% python3 -q
>>> import numpy as np
>>> np.set_printoptions(precision=3, suppress=True, linewidth=160, sign=" ")
>>> def rnd(a):
...     return np.round(a, 3) + 0
... 
>>> m1 = np.load("test14.npy")
>>> m1
array([[-2.,  0.,  0.,  0.,  0.,  0.,  0.,  0.],
       [ 0., -2.,  3.,  3., -5.,  4., -5.,  3.],
       [ 0.,  2., -3.,  3., -2., -4.,  5.,  5.],
       [ 0., -1., -1., -4.,  0., -2., -4.,  1.],
       [ 0., -3., -3., -2.,  1.,  0., -5., -2.],
       [ 0., -1., -4., -4., -5.,  2.,  0.,  4.],
       [ 0., -1., -2., -4.,  0., -1.,  5., -2.],
       [ 0., -4.,  1., -1.,  4.,  2.,  2., -5.]])
>>> f = np.array([0, 0, 2])
>>> np.array([np.convolve(row, f, "same") for row in m1])
array([[  0.,  -4.,   0.,   0.,   0.,   0.,   0.,   0.],
       [  0.,   0.,  -4.,   6.,   6., -10.,   8., -10.],
       [  0.,   0.,   4.,  -6.,   6.,  -4.,  -8.,  10.],
       [  0.,   0.,  -2.,  -2.,  -8.,   0.,  -4.,  -8.],
       [  0.,   0.,  -6.,  -6.,  -4.,   2.,   0., -10.],
       [  0.,   0.,  -2.,  -8.,  -8., -10.,   4.,   0.],
       [  0.,   0.,  -2.,  -4.,  -8.,   0.,  -2.,  10.],
       [  0.,   0.,  -8.,   2.,  -2.,   8.,   4.,   4.]])
>>> np.correlate(m1[2], m1[1], "full")
array([  0.,   6., -19.,  32., -43.,  31.,   9., -20.,  24., -29., -18.,  38.,   5., -10.,   0.])
>>> np.convolve(m1[2], f)
array([ 0.,  0.,  0.,  4., -6.,  6., -4., -8., 10., 10.])
>>> M = np.abs(np.array([[3, -1, 2, 0, 1, -1, -2],
...     [-1, -3, 0, 0, -3, 2, -3],
...     [-2, 1, -2, -3, -1, -3, 1],
...     [-1, 1, 1, 1, 2, -3, 1],
...     [3, -3, -3, 2, 1, 1, 0],
...     [3, 2, -3, 0, -3, 1, -3],
...     [3, 2, -2, -3, -2, -3, 0]])) + np.eye(7)
>>> M = M / M.sum(axis=1, keepdims=True)
>>> rnd(M)
array([[ 0.364,  0.091,  0.182,  0.   ,  0.091,  0.091,  0.182],
       [ 0.077,  0.308,  0.   ,  0.   ,  0.231,  0.154,  0.231],
       [ 0.143,  0.071,  0.214,  0.214,  0.071,  0.214,  0.071],
       [ 0.091,  0.091,  0.091,  0.182,  0.182,  0.273,  0.091],
       [ 0.214,  0.214,  0.214,  0.143,  0.143,  0.071,  0.   ],
       [ 0.188,  0.125,  0.188,  0.   ,  0.188,  0.125,  0.188],
       [ 0.188,  0.125,  0.125,  0.188,  0.125,  0.188,  0.062]])
>>> # a transition matrix
>>> rnd(np.linalg.matrix_power(M, 100))
array([[ 0.194,  0.147,  0.15 ,  0.093,  0.143,  0.15 ,  0.124],
       [ 0.194,  0.147,  0.15 ,  0.093,  0.143,  0.15 ,  0.124],
       [ 0.194,  0.147,  0.15 ,  0.093,  0.143,  0.15 ,  0.124],
       [ 0.194,  0.147,  0.15 ,  0.093,  0.143,  0.15 ,  0.124],
       [ 0.194,  0.147,  0.15 ,  0.093,  0.143,  0.15 ,  0.124],
       [ 0.194,  0.147,  0.15 ,  0.093,  0.143,  0.15 ,  0.124],
       [ 0.194,  0.147,  0.15 ,  0.093,  0.143,  0.15 ,  0.124]])
>>> rnd(np.sort(np.abs(np.linalg.eigvals(M)))[::-1])
array([ 1.   ,  0.278,  0.205,  0.096,  0.096,  0.054,  0.054])
>>> rnd(M.sum(axis=1))
array([ 1.,  1.,  1.,  1.,  1.,  1.,  1.])
>>> pr = np.eye(7)[6]
>>> for _ in range(7):
...     pr = pr @ M
...     print(pr.round(3))
... 
[ 0.188  0.125  0.125  0.188  0.125  0.188  0.062]
[ 0.186  0.14   0.148  0.09   0.15   0.158  0.128]
[ 0.194  0.147  0.152  0.093  0.143  0.149  0.123]
[ 0.193  0.147  0.15   0.093  0.143  0.15   0.124]
[ 0.194  0.147  0.15   0.093  0.143  0.15   0.124]
[ 0.194  0.147  0.15   0.093  0.143  0.15   0.124]
[ 0.194  0.147  0.15   0.093  0.143  0.15   0.124]
